>>> import numpy as np
>>> np.set_printoptions(precision=2, suppress=True, linewidth=160)
>>> tidy = lambda a: np.round(a, 2) + 0
>>> W0 = np.array([[0, 2, 1, 0, 3],
...     [0, 0, 0, 3, 1],
...     [0, 0, 0, 0, 2],
...     [0, 0, 0, 0, 0],
...     [0, 0, 0, 0, 0]])
>>> # rows and columns are dependent
>>> print(W0 @ W0)
[[0 0 0 6 4]
 [0 0 0 0 0]
 [0 0 0 0 0]
 [0 0 0 0 0]
 [0 0 0 0 0]]
>>> print(np.prod(np.diag(W0)), tidy(np.linalg.det(W0)))
0 0.0
>>> def softmax(z):
...     e = np.exp(z - z.max(axis=-1, keepdims=True))
...     return e / e.sum(axis=-1, keepdims=True)
... 
>>> print(tidy(softmax(W0[2] + 4)))
[0.09 0.09 0.09 0.09 0.65]
>>> print(softmax(W0).sum(axis=1))
[1. 1. 1. 1. 1.]
>>> scores = W0 @ W0.T / np.sqrt(5)
>>> print(tidy(softmax(scores + np.triu(np.full(scores.shape, -np.inf), 1))))
[[1.   0.   0.   0.   0.  ]
 [0.04 0.96 0.   0.   0.  ]
 [0.63 0.11 0.26 0.   0.  ]
 [0.25 0.25 0.25 0.25 0.  ]
 [0.2  0.2  0.2  0.2  0.2 ]]
>>> print(tidy(softmax(scores)))
[[0.96 0.01 0.03 0.   0.  ]
 [0.04 0.91 0.03 0.01 0.01]
 [0.58 0.1  0.24 0.04 0.04]
 [0.2  0.2  0.2  0.2  0.2 ]
 [0.2  0.2  0.2  0.2  0.2 ]]
>>> print(softmax(scores).round(6).argmax(axis=1))
[0 1 0 0 0]
>>> t = np.radians(15)
>>> r_ = np.eye(5)
>>> r_[4, 4] = r_[0, 0] = np.cos(t)
>>> r_[4, 0], r_[0, 4] = -np.sin(t), np.sin(t)
>>> print(tidy(r_))
[[ 0.97  0.    0.    0.    0.26]
 [ 0.    1.    0.    0.    0.  ]
 [ 0.    0.    1.    0.    0.  ]
 [ 0.    0.    0.    1.    0.  ]
 [-0.26  0.    0.    0.    0.97]]
>>> B = W0 @ r_.T
>>> print(tidy(np.abs(B - W0).max(axis=0)))
[0.78 0.   0.   0.   0.1 ]
>>> print(np.allclose(W0 @ W0.T, B @ B.T))
True
>>> print(np.allclose(np.linalg.norm(W0, axis=1), np.linalg.norm(B, axis=1)))
True
>>> print(tidy(B))
[[0.78 2.   1.   0.   2.9 ]
 [0.26 0.   0.   3.   0.97]
 [0.52 0.   0.   0.   1.93]
 [0.   0.   0.   0.   0.  ]
 [0.   0.   0.   0.   0.  ]]
>>> print(tidy(np.linalg.svd(W0, compute_uv=False)), tidy(np.linalg.svd(B, compute_uv=False)))
[4.28 2.92 1.07 0.   0.  ] [4.28 2.92 1.07 0.   0.  ]
>>> X = np.loadtxt("data.csv", delimiter=",")
>>> print(X)
[[-2.76 -0.03 -5.87  0.87 -1.08 -1.92  0.59  0.16]
 [-2.87 -0.06 -5.97  0.91 -1.1  -1.85  0.5   0.19]
 [-1.7  -2.17 -2.   -2.16 -1.65  1.51 -1.17 -0.15]
 [-3.06 -1.38 -1.77  1.16 -1.52 -2.25 -0.23 -4.12]
 [-2.03 -1.59 -4.36 -1.72 -1.77  1.01 -0.73  0.97]
 [-1.17 -0.48 -3.43 -0.62 -0.93  0.18 -0.22  1.16]
 [-3.07  1.07 -5.43  3.04 -0.21 -4.26  1.1  -1.82]
 [-3.35 -1.49 -4.81 -0.65 -2.04 -0.35 -0.46 -1.19]
 [-4.15 -0.14 -6.47  2.06 -1.16 -3.4   0.74 -1.79]
 [-2.37 -0.98 -6.65 -1.33 -1.56  0.45 -0.32  2.01]
 [-2.36 -1.13 -6.52 -1.37 -1.57  0.46 -0.31  1.94]
 [-0.06  0.03  0.04  0.01 -0.09  0.    0.03 -0.14]
 [-3.14  0.99 -5.33  3.07 -0.41 -4.5   1.2  -1.76]
 [-3.46 -1.06 -6.74 -0.16 -2.03 -0.97 -0.13  0.11]
 [-1.66  0.61 -2.65  1.52 -0.17 -2.13  0.58 -0.75]
 [-3.23 -1.29 -1.91  1.08 -1.69 -2.29 -0.29 -3.95]
 [-2.7   0.04 -5.93  0.76 -1.06 -1.88  0.33 -0.15]
 [-2.35 -0.94 -6.51 -1.31 -1.52  0.39 -0.44  2.18]
 [-2.86 -2.24 -2.21 -1.15 -1.95  0.21 -1.07 -2.21]
 [-1.87 -1.56 -4.16 -1.84 -1.72  1.04 -0.84  1.05]
 [-3.43 -1.13 -6.92 -0.37 -1.72 -1.   -0.18  0.02]]
>>> print(np.linalg.lstsq(W0[:-1].T, W0[-1])[2])
3
>>> print(tidy(np.trace(np.linalg.pinv(W0) @ W0)))
3.0
>>> print(np.unique(W0.round(6), axis=0).shape)
(4, 5)
>>> print(tidy(W0 @ np.linalg.pinv(W0) @ W0))
[[0. 2. 1. 0. 3.]
 [0. 0. 0. 3. 1.]
 [0. 0. 0. 0. 2.]
 [0. 0. 0. 0. 0.]
 [0. 0. 0. 0. 0.]]
>>> lab = X[:, 7] > np.median(X[:, 7])
>>> f = X[lab].mean(axis=0) - X[~lab].mean(axis=0)
>>> print(lab.astype(int))
[1 1 0 0 1 1 0 0 0 1 1 0 0 1 0 0 0 1 0 1 1]
>>> print(((X - X.mean(axis=0)) @ f > 0).astype(int))
[1 1 1 0 1 1 0 1 0 1 1 0 0 1 0 0 1 1 0 1 1]
>>> data = np.loadtxt("dump.csv", delimiter=",")
>>> print(data)
[[ 1.  4.  0.  1. -3.  2. -5.]
 [ 2. -2.  5.  1.  5.  4.  4.]
 [ 4. -2. -5.  0.  4.  5. -2.]
 [-4.  0.  3.  3. -1.  2.  2.]
 [-5. -5. -5. -4. -4. -1.  3.]
 [ 9. -4. 20.  5. 17. 18. 11.]]
>>> left, s = np.linalg.svd(data)
Traceback (most recent call last):
  File "<python-input-37>", line 1, in <module>
    left, s = np.linalg.svd(data)
    ^^^^^^^
ValueError: too many values to unpack (expected 2)
>>> left, s, vt = np.linalg.svd(data, full_matrices=False)
>>> print((s > 1e-8).sum())
5
>>> print(left.shape, s.shape, vt.shape)
(6, 6) (6,) (6, 7)
>>> print(tidy(left.T @ data @ vt.T))
[[37.29  0.    0.    0.    0.    0.  ]
 [ 0.   11.12  0.    0.    0.    0.  ]
 [ 0.    0.    9.95  0.    0.    0.  ]
 [ 0.    0.    0.    5.58  0.    0.  ]
 [ 0.    0.    0.    0.    3.    0.  ]
 [ 0.    0.    0.    0.    0.    0.  ]]
>>> rng = np.random.default_rng(467308)
>>> feats = (rng.random((3, 3)) < 0.3) + np.eye(3)
>>> feats /= feats.sum(axis=1, keepdims=True)
>>> print(feats)
[[1.  0.  0. ]
 [0.  1.  0. ]
 [0.  0.5 0.5]]
>>> print([round(float(x), 2) for x in np.linalg.svd(data, compute_uv=False)[:3]])
[37.29, 11.12, 9.95]
